$ ipython --no-banner

In [1]: import numpy as np

In [2]: np.set_printoptions(precision=2, suppress=True, linewidth=160, sign=" ")

In [3]: A = np.load("dump.npy")

In [4]: A
Out[4]: 
array([[ 2, -3, -2],
       [ 2, -3, -2],
       [-3,  2, -2]])

In [5]: Uu, sv, vt = np.linalg.svd(A)

In [6]: sv.round(2) + 0
Out[6]: array([ 6.3 ,  3.37,  0.  ])

In [7]: other = Uu[:, :2] @ np.diag(sv[:2]) @ vt[:2]

In [8]: round(np.abs(A - other).max(), 2)
Out[8]: np.float64(0.0)

In [9]: other
Out[9]: 
array([[ 2., -3., -2.],
       [ 2., -3., -2.],
       [-3.,  2., -2.]])

In [10]: np.linalg.matrix_rank(A, rtol=0.05)
Out[10]: np.int64(2)

In [11]: round(np.linalg.norm(A - other) / np.linalg.norm(A), 2)
Out[11]: np.float64(0.0)

In [12]: np.linalg.matrix_rank(other)
Out[12]: np.int64(2)

In [13]: other = np.array([[2, 2], [3, 4], [1, 5]])

In [14]: np.linalg.matrix_rank(A @ other)
Out[14]: np.int64(2)

In [15]: A @ other
Out[15]: 
array([[ -7, -18],
       [ -7, -18],
       [ -2,  -8]])

In [16]: other.T @ A.T
Out[16]: 
array([[ -7,  -7,  -2],
       [-18, -18,  -8]])

In [17]: proj = np.triu(np.array([[-3, -3, 2], [-1, 0, 0], [1, 2, -2]]), 1) + np.eye(3)

In [18]: other = proj @ A @ np.linalg.inv(proj)

In [19]: round(float(np.linalg.det(other)), 2)
Out[19]: -0.0

In [20]: np.round(np.poly(other), 2) + 0
Out[20]: array([ 1.,  3.,  0.,  0.])

In [21]: np.linalg.lstsq(A[:-1].T, A[-1])[2]
Out[21]: np.int32(1)

In [22]: np.allclose(A[:-1].T @ np.linalg.lstsq(A[:-1].T, A[-1])[0], A[-1])
Out[22]: False

In [23]: np.abs(np.diag(np.linalg.qr(A)[1])) > 1e-9
Out[23]: array([ True,  True, False])

In [24]: np.round(np.linalg.norm(A, 2) / np.linalg.norm(A), 2)
Out[24]: np.float64(0.88)

In [25]: np.argsort(-np.linalg.norm(A, axis=0).round(6), kind="stable")[:3]
Out[25]: array([ 1,  0,  2])

In [26]: J = np.array([[0.8, -0.4, 1.3, -1.0],
    ...:     [-1.0, -0.6, -1.5, -0.1],
    ...:     [-1.1, -0.7, -0.7, -1.4],
    ...:     [1.4, -0.5, -0.1, -0.4]])

In [27]: J
Out[27]: 
array([[ 0.8, -0.4,  1.3, -1. ],
       [-1. , -0.6, -1.5, -0.1],
       [-1.1, -0.7, -0.7, -1.4],
       [ 1.4, -0.5, -0.1, -0.4]])

In [28]: r0 = np.array([1, 1, 0, 2])

In [29]: other = J + np.outer(r0, np.eye(4)[3])

In [30]: np.linalg.matrix_rank(other - J)
Out[30]: np.int64(1)

In [31]: np.linalg.matrix_rank(np.linalg.inv(other) - np.linalg.inv(J), tol=1e-8)
Out[31]: np.int64(1)

In [32]: w1 = np.array([[2, 1, -3, -3, 3],
    ...:     [3, -3, 1, -3, 3],
    ...:     [-3, 1, -3, -2, 1],
    ...:     [-1, -2, -3, 3, 1]])

In [33]: beta = np.array([3, 2, 3, 3, 3])

In [34]: hid = np.maximum(J @ w1 + beta, 0)

In [35]: hid
Out[35]: 
array([[  0.5,   7.3,   0. ,   0. ,   4.5],
       [  3.8,   1.5,  10.2,  10.5,   0. ],
       [  2.2,   5.1,  11.9,   5.6,   0. ],
       [  5. ,   5.6,   0. ,   0. ,   5.2]])

In [36]: (hid > 0).mean(axis=0)
Out[36]: array([ 1. ,  1. ,  0.5,  0.5,  0.5])

In [37]: (hid > 0).astype(int)
Out[37]: 
array([[ 1,  1,  0,  0,  1],
       [ 1,  1,  1,  1,  0],
       [ 1,  1,  1,  1,  0],
       [ 1,  1,  0,  0,  1]])

In [38]: W2 = np.array([[2, 1, 2], [-2, 2, 2], [-1, -1, 2], [-2, 2, -2], [2, -2, -1]])

In [39]: w1 @ W2
Out[39]: 
array([[ 17,  -5,   3],
       [ 23, -16,   5],
       [  1,  -4,  -7],
       [  1,   2, -19]])

In [40]: (hid @ W2).round(6).argmax(axis=1)
Out[40]: array([ 2,  1,  2,  2])
